% ipython --no-banner

In [1]: import numpy as np

In [2]: from numpy import linalg as LA

In [3]: np.set_printoptions(suppress=True, linewidth=120)

In [4]: rng = np.random.default_rng(69207)

In [5]: th = rng.uniform(0, 2 * np.pi, 15)

In [6]: O, _ = LA.qr(np.array([[0.5, -0.9], [-0.8, 0.1], [-0.4, 0.8], [0.0, -0.6], [-0.5, -0.6]]))

In [7]: m1 = 10 * np.c_[np.cos(th), np.sin(th)] @ O.T

In [8]: m1.round(2)
Out[8]: 
array([[-1.46, -5.47,  1.64, -3.5 , -7.28],
       [-5.82, -0.02,  5.22, -4.18, -4.63],
       [ 2.7 ,  4.43, -2.69,  3.92,  7.1 ],
       [-3.02, -4.13,  2.95, -4.01, -7.01],
       [ 0.57,  6.06, -0.88,  3.13,  7.24],
       [ 6.1 , -5.56, -5.13,  1.88, -1.39],
       [ 6.58, -2.85, -5.72,  3.44,  2.01],
       [ 1.32, -6.93, -0.77, -2.15, -6.71],
       [ 5.23, -6.57, -4.29,  0.81, -3.22],
       [-3.79, -3.29,  3.59, -4.18, -6.67],
       [-4.8 , -1.92,  4.41, -4.3 , -5.94],
       [ 6.56, -2.69, -5.72,  3.5 ,  2.19],
       [-2.42, -4.7 ,  2.44, -3.83, -7.17],
       [-3.19, -3.94,  3.1 , -4.05, -6.94],
       [ 0.76, -6.73, -0.28, -2.47, -6.93]])

In [9]: x0 = np.array([9, 8, 5, 4, 7])

In [10]: a = np.maximum(m1 @ x0, 0)

In [11]: print(np.flatnonzero(a > 1e-9))
[ 2  4  6 11]

In [12]: print(np.round(m1 * (a > 1e-9)[:, None], 2))
[[-0.   -0.    0.   -0.   -0.  ]
 [-0.   -0.    0.   -0.   -0.  ]
 [ 2.7   4.43 -2.69  3.92  7.1 ]
 [-0.   -0.    0.   -0.   -0.  ]
 [ 0.57  6.06 -0.88  3.13  7.24]
 [ 0.   -0.   -0.    0.   -0.  ]
 [ 6.58 -2.85 -5.72  3.44  2.01]
 [ 0.   -0.   -0.   -0.   -0.  ]
 [ 0.   -0.   -0.    0.   -0.  ]
 [-0.   -0.    0.   -0.   -0.  ]
 [-0.   -0.    0.   -0.   -0.  ]
 [ 6.56 -2.69 -5.72  3.5   2.19]
 [-0.   -0.    0.   -0.   -0.  ]
 [-0.   -0.    0.   -0.   -0.  ]
 [ 0.   -0.   -0.   -0.   -0.  ]]

In [13]: print(np.round(np.tanh(m1 @ x0), 2))
[-1. -1.  1. -1.  1. -1.  1. -1. -1. -1. -1.  1. -1. -1. -1.]

In [14]: r = LA.matrix_rank(m1)

In [15]: r
Out[15]: np.int64(2)

In [16]: ns = LA.svd(m1)[2][r:].T

In [17]: [int(LA.matrix_rank(np.delete(m1, i, axis=0))) for i in range(15)]
Out[17]: [2, 2, 2, 2, 2, 2, 2, 2, 2, 2, 2, 2, 2, 2, 2]

In [18]: ns.shape
Out[18]: (5, 3)

In [19]: np.allclose(m1 @ ns, 0)
Out[19]: True

In [20]: Uu, s, VT = LA.svd(m1)

In [21]: s.round(2) + 0
Out[21]: array([32.01, 21.8 ,  0.  ,  0.  ,  0.  ])

In [22]: B = Uu[:, :2] @ np.diag(s[:2]) @ VT[:2]

In [23]: print(round(float(LA.norm(m1 - B) / LA.norm(m1)), 2))
0.0

In [24]: LA.matrix_rank(B)
Out[24]: np.int64(2)
